$ python -q
>>> import numpy as np
>>> import numpy.linalg as la
>>> np.set_printoptions(precision=3, suppress=True, linewidth=160)
>>> def rd(a):
...     return np.round(a, 3) + 0
... 
>>> K = np.array([[-0.5, -0.8, -1.5],
...     [0.2, -0.4, 0.1],
...     [0.2, 1.7, 0.0],
...     [0.7, -0.4, 0.3],
...     [0.9, 1.1, -0.7],
...     [0.3, -0.8, 0.6],
...     [-0.7, -0.2, 1.3],
...     [-0.7, 0.7, 0.5],
...     [-1.3, 1.5, 1.1],
...     [-0.5, -1.1, 0.0],
...     [0.3, -1.0, 1.0],
...     [-0.7, 1.1, 0.1]])
>>> K[4] *= 5
>>> K
array([[-0.5, -0.8, -1.5],
       [ 0.2, -0.4,  0.1],
       [ 0.2,  1.7,  0. ],
       [ 0.7, -0.4,  0.3],
       [ 4.5,  5.5, -3.5],
       [ 0.3, -0.8,  0.6],
       [-0.7, -0.2,  1.3],
       [-0.7,  0.7,  0.5],
       [-1.3,  1.5,  1.1],
       [-0.5, -1.1,  0. ],
       [ 0.3, -1. ,  1. ],
       [-0.7,  1.1,  0.1]])
>>> Ac = (K - K.mean(axis=0)) / K.std(axis=0)
>>> rd(Ac.std(axis=0))
array([1., 1., 1.])
>>> beta = la.lstsq(np.delete(Ac, 2, axis=1), Ac[:, 2])[0]
>>> rd(1 - np.var(Ac[:, 2] - np.delete(Ac, 2, axis=1) @ beta))
np.float64(0.648)
>>> X = np.loadtxt("block9.csv", delimiter=",")
>>> X
array([[ 1.   ,  0.9  ,  1.1  ,  0.   ,  0.9  ],
       [-0.194,  1.145, -0.433,  0.97 ,  0.617],
       [ 0.   ,  1.3  , -0.1  ,  0.5  ,  0.5  ],
       [ 0.5  , -0.1  ,  0.   ,  0.7  ,  0.1  ]])
>>> out = np.array([[5, -5], [-1, 5], [1, 3], [4, -2], [1, 5]])
>>> rd(out.T @ X.T)
array([[ 6.1  ,  1.949,  1.1  ,  5.5  ],
       [ 7.3  ,  6.541,  7.7  , -3.9  ]])
>>> np.vstack([X, out.T]).shape
(6, 5)
>>> rd(np.einsum("ij,ij->i", X, X))
array([3.83 , 2.858, 2.2  , 0.76 ])
>>> gram = X.T @ X
>>> rd(la.svd(X, compute_uv=False) ** 2)
array([6.235, 2.668, 0.714, 0.031])
>>> rd(np.trace(gram)), rd((X ** 2).sum())
(np.float64(9.648), np.float64(9.648))
>>> la.matrix_rank(gram)
np.int64(4)
>>> rd(la.eigvalsh(gram)[::-1])
array([6.235, 2.668, 0.714, 0.031, 0.   ])
>>> (X @ X.T).shape
(4, 4)
>>> F = np.load("m.npy")
>>> F
array([[ 2,  0,  2,  3,  1],
       [ 3,  2, -3,  1, -2],
       [ 2,  0,  2,  3,  1],
       [-2, -3,  3, -3,  1]])
>>> Ac = K - K.mean(axis=0)
>>> U, sv, vt = la.svd(Ac, full_matrices=False)
>>> rd((sv ** 2).sum() ** 2 / (sv ** 4).sum())
np.float64(1.471)
>>> rd(vt[0] * np.sign(vt[0, np.abs(vt[0]).argmax()]))
array([ 0.543,  0.702, -0.462])
>>> np.searchsorted(np.cumsum(sv ** 2) / (sv ** 2).sum(), 0.9) + 1
np.int64(2)
>>> rd(np.abs(vt[-1]))
array([0.664, 0.022, 0.747])
>>> (np.sign(U[:, 0]) == np.sign(U[0, 0])).astype(int)
array([1, 1, 0, 1, 0, 1, 1, 1, 1, 1, 1, 1])
>>> vec = np.array([1, -1, -2, 0, 2])
>>> a = np.maximum(F @ vec, 0)
>>> np.flatnonzero(a > 1e-9)
array([1])
>>> rd(np.tanh(F @ vec))
array([ 0.   ,  0.995,  0.   , -0.995])
>>> np.maximum(F @ (3 * vec), 0)
array([0, 9, 0, 0])
>>> M = np.loadtxt("test17.csv", delimiter=",")
>>> M
array([[-4.,  6.,  0.,  2., -4.],
       [-2.,  3.,  0.,  1., -2.],
       [ 0.,  0.,  0.,  0.,  0.]])
>>> out = X / la.norm(X, axis=1, keepdims=True)
>>> gram = out @ out.T
>>> rd(la.norm(out, axis=1))
array([1., 1., 1., 1.])
>>> rd(gram[1])
array([0.277, 1.   , 0.927, 0.359])
>>> la.lstsq(M[:-1].T, M[-1])[2]
np.int32(1)
>>> rd(np.trace(la.pinv(M) @ M))
np.float64(1.0)
>>> np.abs(np.diag(la.qr(M)[1])) > 1e-9
array([ True, False, False])
>>> np.unique(M.round(6), axis=0).shape
(3, 5)
>>> rd(la.norm(M[2] - M[1]))
np.float64(4.243)
>>> rd(la.norm(M, axis=1))
array([8.485, 4.243, 0.   ])
>>> rd(la.norm(M, 2))
np.float64(9.487)
>>> M[2] @ M[1]
np.float64(0.0)
>>> rd(la.norm(M) ** 2 / la.norm(M, 2) ** 2)
np.float64(1.0)
>>> np.argsort(-la.norm(M, axis=0).round(6), kind="stable")[:3]
array([1, 0, 4])
>>> rd(la.norm(M, 2) / la.norm(M))
np.float64(1.0)
>>> [round(float(x), 3) for x in la.svd(M, compute_uv=False)[:3]]
[9.487, 0.0, 0.0]
>>> rng = np.random.default_rng(828654)
>>> labels = rng.integers(0, 3, 4)
>>> A = (labels[:, None] == labels) * -2 + np.eye(4)
>>> A
array([[-1.,  0., -2.,  0.],
       [ 0., -1.,  0., -2.],
       [-2.,  0., -1.,  0.],
       [ 0., -2.,  0., -1.]])
>>> r0 = np.array([5, 9, 0, 3])
>>> out = A + np.outer(r0, np.eye(4)[0])
>>> out
array([[ 4.,  0., -2.,  0.],
       [ 9., -1.,  0., -2.],
       [-2.,  0., -1.,  0.],
       [ 3., -2.,  0., -1.]])
>>> rd(la.det(out) / la.det(A)), rd(1 + la.solve(A, r0)[0])
(np.float64(2.667), np.float64(2.667))
>>> la.matrix_rank(la.inv(out) - la.inv(A), tol=1e-8)
np.int64(1)
>>> la.matrix_rank(out - A)
np.int64(1)
